In [1]: import numpy as np

In [2]: from numpy import linalg as LA

In [3]: np.set_printoptions(precision=2, suppress=True, linewidth=160, legacy="1.25")

In [4]: rd = lambda a: np.round(a, 2) + 0

In [5]: arr = np.load("arr.npy")

In [6]: arr
Out[6]: 
array([[-2,  6,  0,  4,  4, -6,  0, -6, -4, -4, -2, -2, -2,  4],
       [-1,  3,  0,  2,  2, -3,  0, -3, -2, -2, -1, -1, -1,  2],
       [ 0,  0,  0,  0,  0,  0,  0,  0,  0,  0,  0,  0,  0,  0],
       [ 0,  0,  0,  0,  0,  0,  0,  0,  0,  0,  0,  0,  0,  0],
       [ 1, -3,  0, -2, -2,  3,  0,  3,  2,  2,  1,  1,  1, -2],
       [ 2, -6,  0, -4, -4,  6,  0,  6,  4,  4,  2,  2,  2, -4],
       [-2,  6,  0,  4,  4, -6,  0, -6, -4, -4, -2, -2, -2,  4],
       [-3,  9,  0,  6,  6, -9,  0, -9, -6, -6, -3, -3, -3,  6],
       [-2,  6,  0,  4,  4, -6,  0, -6, -4, -4, -2, -2, -2,  4],
       [-3,  9,  0,  6,  6, -9,  0, -9, -6, -6, -3, -3, -3,  6],
       [ 3, -9,  0, -6, -6,  9,  0,  9,  6,  6,  3,  3,  3, -6]])

In [7]: # looks like rank 1

In [8]: np.unique(arr.round(6), axis=0).shape
Out[8]: (7, 14)

In [9]: np.allclose(arr[:-1].T @ LA.lstsq(arr[:-1].T, arr[-1])[0], arr[-1])
Out[9]: True

In [10]: rd(np.trace(LA.pinv(arr) @ arr))
Out[10]: 1.0

In [11]: np.abs(np.diag(LA.qr(arr)[1])) > 1e-9
Out[11]: array([ True, False, False, False, False, False, False, False, False, False, False])

In [12]: left, sig, VT = LA.svd(arr)

In [13]: vecs = VT[:(sig > 1e-8).sum()]

In [14]: rng = np.random.default_rng(831)

In [15]: vec = arr[7] + -1 * arr[3] + rng.integers(2) * np.eye(14)[1]

In [16]: vec
Out[16]: array([-3.,  9.,  0.,  6.,  6., -9.,  0., -9., -6., -6., -3., -3., -3.,  6.])

In [17]: rd(LA.norm(vec - vecs.T @ vecs @ vec))
Out[17]: 0.0

In [18]: np.allclose(vecs.T @ vecs @ vec, vec)
Out[18]: True

In [19]: LA.matrix_rank(arr, rtol=0.1)
Out[19]: 1

In [20]: [round(float(x), 2) for x in LA.svd(arr, compute_uv=False)[:3]]
Out[20]: [47.91, 0.0, 0.0]

In [21]: LA.cond(arr) > 100
Out[21]: True

In [22]: feats = np.loadtxt("sample8.csv", delimiter=",")

In [23]: feats
Out[23]: 
array([[  4.09,  -1.7 ,   7.76,  -9.08,   9.16, -13.16],
       [  6.72,  -1.01,   7.17, -10.19,   8.36, -10.17],
       [  7.41,  -0.47,   4.84,  -8.63,   6.56,  -4.93],
       [ -1.12,  -2.22,   4.47,  -2.47,   5.  ,  -9.34],
       [  1.59,  -0.22,   2.95,  -3.65,   2.92,  -5.06],
       [ -4.26,   0.67,  -3.8 ,   5.67,  -4.85,   4.77],
       [  3.33,  -0.23,   4.37,  -6.18,   4.82,  -7.13],
       [ -5.98,  -0.68,  -3.9 ,   7.68,  -4.53,   4.56],
       [  7.3 ,  -1.82,  11.57, -14.64,  13.3 , -19.1 ],
       [-19.36,   1.03, -19.23,  29.45, -22.52,  27.52],
       [  3.32,   0.59,  -0.86,  -1.34,  -0.23,   3.88]])

In [24]: Y = np.array([[2, 1],
    ...:     [3, 4],
    ...:     [3, 3],
    ...:     [1, 3],
    ...:     [0, 1],
    ...:     [5, 0],
    ...:     [3, 1],
    ...:     [4, 4],
    ...:     [1, 4],
    ...:     [3, 0],
    ...:     [3, 0],
    ...:     [3, 4],
    ...:     [1, 3],
    ...:     [1, 3]])

In [25]: np.einsum("ik,kj->ji", arr, Y)
Out[25]: 
array([[-62, -31,   0,   0,  31,  62, -62, -93, -62, -93,  93],
       [ -4,  -2,   0,   0,   2,   4,  -4,  -6,  -4,  -6,   6]])

In [26]: LA.matrix_rank(np.vstack([arr, Y.T]))
Out[26]: 3

In [27]: LA.matrix_rank(arr @ Y)
Out[27]: 1

In [28]: Y.T @ arr.T
Out[28]: 
array([[-62, -31,   0,   0,  31,  62, -62, -93, -62, -93,  93],
       [ -4,  -2,   0,   0,   2,   4,  -4,  -6,  -4,  -6,   6]])

In [29]: np.einsum("ij,ij->i", arr, arr)
Out[29]: array([204,  51,   0,   0,  51, 204, 204, 459, 204, 459, 459])

In [30]: arr @ Y
Out[30]: 
array([[-62,  -4],
       [-31,  -2],
       [  0,   0],
       [  0,   0],
       [ 31,   2],
       [ 62,   4],
       [-62,  -4],
       [-93,  -6],
       [-62,  -4],
       [-93,  -6],
       [ 93,   6]])

In [31]: np.vstack([arr, Y.T]).shape
Out[31]: (13, 14)

In [32]: np.einsum("ik,kj->ij", arr, Y)
Out[32]: 
array([[-62,  -4],
       [-31,  -2],
       [  0,   0],
       [  0,   0],
       [ 31,   2],
       [ 62,   4],
       [-62,  -4],
       [-93,  -6],
       [-62,  -4],
       [-93,  -6],
       [ 93,   6]])
